% python3 -q
>>> import numpy as np
>>> np.set_printoptions(suppress=True, linewidth=200)
>>> def rnd(a):
...     return np.round(a, 2) + 0
... 
>>> cent = np.array([[0.0, 0.0, 1.5]])
>>> rng = np.random.default_rng(1)
>>> J = np.array([[-4],
...     [-5],
...     [0],
...     [-2],
...     [2],
...     [-4],
...     [-3],
...     [-5],
...     [-3],
...     [-3],
...     [-3],
...     [3],
...     [3],
...     [-5],
...     [-3],
...     [-4],
...     [1],
...     [2],
...     [1],
...     [-1],
...     [-4],
...     [-3],
...     [4],
...     [-2],
...     [1],
...     [1]]) @ cent + 0.02 * rng.normal(size=(26, 3))
>>> rnd(J)
array([[ 0.01,  0.02, -5.99],
       [-0.03,  0.02, -7.49],
       [-0.01,  0.01,  0.01],
       [ 0.01,  0.  , -2.99],
       [-0.01,  0.  ,  2.99],
       [ 0.01,  0.  , -6.01],
       [-0.02, -0.01, -4.5 ],
       [-0.01,  0.03, -7.48],
       [-0.05, -0.04, -4.5 ],
       [-0.01,  0.  , -4.5 ],
       [ 0.04, -0.02, -4.51],
       [ 0.04,  0.01,  4.51],
       [-0.01, -0.03,  4.5 ],
       [ 0.  , -0.02, -7.51],
       [ 0.  , -0.02, -4.5 ],
       [ 0.  ,  0.  , -6.01],
       [ 0.01,  0.02,  1.51],
       [-0.02,  0.01,  2.99],
       [ 0.02, -0.02,  1.52],
       [ 0.  , -0.02, -1.51],
       [ 0.  ,  0.01, -6.02],
       [-0.02,  0.  , -4.51],
       [ 0.  ,  0.02,  5.97],
       [ 0.01,  0.02, -3.01],
       [-0.02,  0.02,  1.51],
       [ 0.02, -0.01,  1.47]])
>>> out = J + rng.integers(-2, 3, (26, 1)) @ rng.integers(-2, 3, (1, 3))
>>> rnd(out)
array([[ 0.01,  0.02, -5.99],
       [-0.03, -1.98, -7.49],
       [-0.01,  2.01,  0.01],
       [ 0.01, -1.  , -2.99],
       [-0.01,  1.  ,  2.99],
       [ 0.01,  1.  , -6.01],
       [-0.02, -1.01, -4.5 ],
       [-0.01, -0.97, -7.48],
       [-0.05, -2.04, -4.5 ],
       [-0.01,  1.  , -4.5 ],
       [ 0.04, -2.02, -4.51],
       [ 0.04, -1.99,  4.51],
       [-0.01,  0.97,  4.5 ],
       [ 0.  ,  1.98, -7.51],
       [ 0.  , -1.02, -4.5 ],
       [ 0.  , -2.  , -6.01],
       [ 0.01,  0.02,  1.51],
       [-0.02,  2.01,  2.99],
       [ 0.02,  1.98,  1.52],
       [ 0.  ,  0.98, -1.51],
       [ 0.  , -0.99, -6.02],
       [-0.02,  1.  , -4.51],
       [ 0.  ,  2.02,  5.97],
       [ 0.01, -0.98, -3.01],
       [-0.02, -0.98,  1.51],
       [ 0.02,  1.99,  1.47]])
>>> rnd(np.linalg.svd(out - J, compute_uv=False))
array([7.55, 0.  , 0.  ])
>>> theta = np.radians(135)
>>> R = np.eye(3)
>>> R[2, 2] = R[1, 1] = np.cos(theta)
>>> R[2, 1], R[1, 2] = -np.sin(theta), np.sin(theta)
>>> print(rnd(R))
[[ 1.    0.    0.  ]
 [ 0.   -0.71  0.71]
 [ 0.   -0.71 -0.71]]
>>> out = J @ R.T
>>> rnd(np.linalg.det(R)), rnd(np.trace(R))
(np.float64(1.0), np.float64(-0.41))
>>> rnd(np.linalg.svd(J, compute_uv=False)), rnd(np.linalg.svd(out, compute_uv=False))
(array([23.62,  0.1 ,  0.09]), array([23.62,  0.1 ,  0.09]))
>>> rnd(np.abs(out - J).max(axis=0))
array([ 0.  ,  5.33, 12.84])
>>> F = np.array([[-1.09, -0.06, 2.03], [-0.06, -0.88, -1.37], [2.03, -1.37, -0.03]])
>>> ev, vecs = np.linalg.eigh(F)
>>> rnd(np.linalg.svd(F, compute_uv=False))
array([3., 2., 1.])
>>> rnd(np.linalg.eigvalsh(F @ F))
array([1.  , 3.98, 8.98])
>>> ev.sum(), np.trace(F)
(np.float64(-2.0), np.float64(-2.0))
>>> ev, vecs = np.linalg.eig(F)
>>> rnd(ev)
array([ 2., -3., -1.])
>>> print(rnd(np.prod(ev)))
5.98
>>> rnd(F @ vecs[:, 0] - ev[0] * vecs[:, 0])
array([0., 0., 0.])
>>> rnd(np.sort(np.linalg.eigvals(F @ F)))
array([1.  , 3.98, 8.98])
>>> labels = rng.permutation(3)
>>> out = F[:, labels] * rng.choice([-1, 1], 3)
>>> out
array([[ 1.09,  2.03,  0.06],
       [ 0.06, -1.37,  0.88],
       [-2.03, -0.03,  1.37]])
>>> Uu, _, vt = np.linalg.svd(F.T @ out)
>>> print(rnd(np.linalg.lstsq(F, out)[0]))
[[-1.  0.  0.]
 [ 0.  0. -1.]
 [ 0.  1.  0.]]
>>> hat = J @ np.linalg.solve(J.T @ J, J.T)
>>> np.trace(hat)
np.float64(3.0)
>>> np.allclose(hat @ hat, hat)
True
>>> rnd(np.diag(hat))
array([0.11, 0.19, 0.03, 0.02, 0.05, 0.09, 0.05, 0.19, 0.44, 0.04, 0.33, 0.19, 0.18, 0.18, 0.08, 0.07, 0.05, 0.08, 0.09, 0.08, 0.07, 0.08, 0.09, 0.09, 0.07, 0.04])
>>> cen = J - J.mean(axis=0)
>>> Uu, sig, vt = np.linalg.svd(cen, full_matrices=False)
>>> (np.sign(Uu[:, 0]) == np.sign(Uu[0, 0])).astype(int)
array([1, 1, 0, 1, 0, 1, 1, 1, 1, 1, 1, 0, 0, 1, 1, 1, 0, 0, 0, 0, 1, 1, 0, 1, 0, 0])
>>> np.abs(vt[0]).argmax()
np.int64(2)
>>> np.abs(Uu[:, 0]).argmax()
np.int64(22)
>>> mat = np.loadtxt("a.csv", delimiter=",")
>>> print(rnd(mat))
[[1.   0.   0.   0.  ]
 [0.33 0.67 0.   0.  ]
 [0.   0.33 0.33 0.33]
 [0.5  0.   0.   0.5 ]]
>>> ev, vecs = np.linalg.eig(mat)
>>> print(rnd(np.prod(ev)))
0.11
>>> rnd(np.sort(np.linalg.eigvals(mat.T)))
array([0.33, 0.5 , 0.67, 1.  ])
>>> rnd(np.sort(np.linalg.eigvals(mat @ mat)))
array([0.11, 0.25, 0.44, 1.  ])
>>> labels = rng.permutation(4)
>>> out = mat[:, labels] * rng.choice([-1, 1], 4)
>>> rnd(out)
array([[ 1.  ,  0.  ,  0.  ,  0.  ],
       [ 0.33, -0.67,  0.  ,  0.  ],
       [ 0.  , -0.33, -0.33,  0.33],
       [ 0.5 ,  0.  , -0.5 ,  0.  ]])
>>> Uu, _, vt = np.linalg.svd(mat.T @ out)
>>> labels
array([0, 1, 3, 2])
>>> labels = rng.permutation(4)
>>> print(labels)
[0 3 1 2]
>>> out = mat[labels][:, labels]
>>> rnd(np.diag(out))
array([1.  , 0.5 , 0.67, 0.33])
>>> rnd(np.sort(np.abs(np.linalg.eigvals(out))))
array([0.33, 0.5 , 0.67, 1.  ])
>>> np.allclose(out, mat)
False
>>> mat.sum(axis=1)
array([1., 1., 1., 1.])
>>> print(rnd(np.linalg.matrix_power(mat, 100)))
[[1. 0. 0. 0.]
 [1. 0. 0. 0.]
 [1. 0. 0. 0.]
 [1. 0. 0. 0.]]
>>> print(mat @ np.ones(4))
[1. 1. 1. 1.]
>>> print(rnd(np.linalg.matrix_power(mat, 2)))
[[1.   0.   0.   0.  ]
 [0.56 0.44 0.   0.  ]
 [0.28 0.33 0.11 0.28]
 [0.75 0.   0.   0.25]]
>>> pr = np.eye(4)[3]
>>> for _ in range(4):
...     pr = pr @ mat
...     print(pr.round(2))
... 
[0.5 0.  0.  0.5]
[0.75 0.   0.   0.25]
[0.88 0.   0.   0.12]
[0.94 0.   0.   0.06]
>>> x = np.array([0, 2, 1, 2])
>>> rhs = mat @ x
>>> rnd(rhs)
array([0.  , 1.33, 1.67, 1.  ])
>>> rnd(np.linalg.solve(mat, mat[:, 3]))
array([0., 0., 0., 1.])
>>> arr = np.load("run10.npy")
>>> arr
array([[ 8, 12, 17, 16,  5,  3,  9],
       [ 4,  4,  9,  7,  2,  2,  4],
       [ 0,  0,  0,  0,  0,  0,  0],
       [ 8, 12, 17, 16,  5,  3,  9],
       [ 0,  0,  0,  0,  0,  0,  0],
       [ 0,  0,  0,  0,  0,  0,  0],
       [ 0,  0,  0,  0,  0,  0,  0],
       [ 8, 12, 17, 16,  5,  3,  9],
       [ 0,  0,  0,  0,  0,  0,  0],
       [ 4,  4,  9,  7,  2,  2,  4],
       [12, 20, 25, 25,  8,  4, 14],
       [ 4,  4,  9,  7,  2,  2,  4],
       [ 0,  0,  1,  0,  0,  1,  0],
       [ 0,  0,  0,  0,  0,  0,  0],
       [ 0,  0,  0,  0,  0,  0,  0],
       [ 0,  0,  1,  0,  0,  1,  0],
       [12, 20, 25, 25,  8,  4, 14]])
>>> # null space of dimension 4
>>> Uu, sig, vt = np.linalg.svd(J)
>>> print(np.argmax(sig[:-1] / (sig[1:] + 1e-6)) + 1)
1
>>> out = Uu[:, :1] @ np.diag(sig[:1]) @ vt[:1]
>>> np.linalg.matrix_rank(J, rtol=0.05)
np.int64(1)
>>> print(np.linalg.matrix_rank(out))
1
>>> Uu, sig, vt = np.linalg.svd(arr)
>>> vecs = vt[:(sig > 1e-8).sum()]
>>> x = arr[6] + -2 * arr[11] + rng.integers(2) * np.eye(7)[4]
>>> x
array([ -8.,  -8., -18., -14.,  -4.,  -4.,  -8.])
>>> print(np.linalg.matrix_rank(np.vstack([arr, x])))
3
>>> rnd(vecs.T @ vecs)
array([[ 0.24, -0.15,  0.21,  0.22,  0.02, -0.21,  0.14],
       [-0.15,  0.82, -0.13,  0.22,  0.17,  0.13,  0.09],
       [ 0.21, -0.13,  0.68,  0.2 ,  0.02,  0.32,  0.12],
       [ 0.22,  0.22,  0.2 ,  0.39,  0.11, -0.2 ,  0.22],
       [ 0.02,  0.17,  0.02,  0.11,  0.05, -0.02,  0.06],
       [-0.21,  0.13,  0.32, -0.2 , -0.02,  0.68, -0.12],
       [ 0.14,  0.09,  0.12,  0.22,  0.06, -0.12,  0.13]])
>>> np.linalg.matrix_rank(arr, rtol=0.1)
np.int64(1)
>>> rnd(np.linalg.norm(arr, 2) / np.linalg.norm(arr))
np.float64(1.0)
>>> [round(float(x), 2) for x in np.linalg.svd(arr, compute_uv=False)[:3]]
[85.34, 4.72, 1.19]
>>> np.argsort(-np.linalg.norm(arr, axis=0).round(6), kind="stable")[:3]
array([2, 3, 1])
>>> np.unravel_index(np.abs(arr).argmax(), arr.shape)
(np.int64(10), np.int64(2))
>>> print(np.linalg.matrix_rank(arr))
3
>>> A = np.load("out1.npy")
>>> print(A)
[[ 0.   -1.8   1.    0.2  -0.1   0.2   1.   -0.6 ]
 [ 0.9  -1.4  -0.2   0.2  -1.    0.    0.3   0.  ]
 [ 0.3   0.7  -1.8  -0.1  -0.1  -0.8  -0.2   0.1 ]
 [-0.57 -1.14 -1.87 -1.01  2.3  -0.56 -0.5   0.47]
 [-0.4  -0.8  -1.6  -0.8   1.9  -0.4  -0.3   0.5 ]
 [ 0.2  -1.2   2.    0.2   0.    2.    1.    1.1 ]]
>>> print([round(float(x), 2) for x in np.linalg.svd(A, compute_uv=False)[:3]])
[5.1, 3.62, 2.19]
>>> rnd(np.linalg.norm(A, 2) / np.linalg.norm(A))
np.float64(0.75)
>>> out = np.array([[4, 2, -5],
...     [3, 1, -4],
...     [-4, 3, 3],
...     [3, 0, 2],
...     [-3, 5, -1],
...     [0, 3, -1],
...     [-3, -2, -4],
...     [-1, 5, -1]])
>>> np.linalg.matrix_rank(A @ out)
np.int64(3)
>>> rnd(np.einsum("ij,ij->i", A, A))
array([ 5.69,  3.94,  4.53, 12.22,  8.11, 11.73])
>>> np.linalg.matrix_rank(np.vstack([A, out.T]))
np.int64(8)
>>> rnd(np.einsum("ij->j", A))
array([ 0.43, -5.64, -2.47, -1.31,  3.  ,  0.44,  1.3 ,  1.57])
>>> def softmax(z):
...     e = np.exp(z - z.max(axis=-1, keepdims=True))
...     return e / e.sum(axis=-1, keepdims=True)
... 
>>> rnd(softmax(A[3] + -2))
array([0.04, 0.02, 0.01, 0.03, 0.7 , 0.04, 0.04, 0.11])
>>> rnd(softmax(A[3]))
array([0.04, 0.02, 0.01, 0.03, 0.7 , 0.04, 0.04, 0.11])
>>> scores = A @ A.T / np.sqrt(8)
>>> rnd(softmax(scores)[3] @ A)
array([-0.48, -1.  , -1.75, -0.91,  2.08, -0.5 , -0.42,  0.46])
>>> rnd(softmax(scores))
array([[0.43, 0.15, 0.02, 0.04, 0.04, 0.33],
       [0.25, 0.37, 0.08, 0.06, 0.06, 0.17],
       [0.03, 0.08, 0.43, 0.24, 0.21, 0.01],
       [0.01, 0.01, 0.02, 0.67, 0.3 , 0.  ],
       [0.01, 0.01, 0.04, 0.61, 0.32, 0.01],
       [0.08, 0.03, 0.  , 0.  , 0.  , 0.88]])
>>> rnd(softmax(scores + np.triu(np.full(scores.shape, -np.inf), 1)))
array([[1.  , 0.  , 0.  , 0.  , 0.  , 0.  ],
       [0.4 , 0.6 , 0.  , 0.  , 0.  , 0.  ],
       [0.05, 0.14, 0.81, 0.  , 0.  , 0.  ],
       [0.01, 0.01, 0.03, 0.95, 0.  , 0.  ],
       [0.01, 0.01, 0.04, 0.61, 0.32, 0.  ],
       [0.08, 0.03, 0.  , 0.  , 0.  , 0.88]])
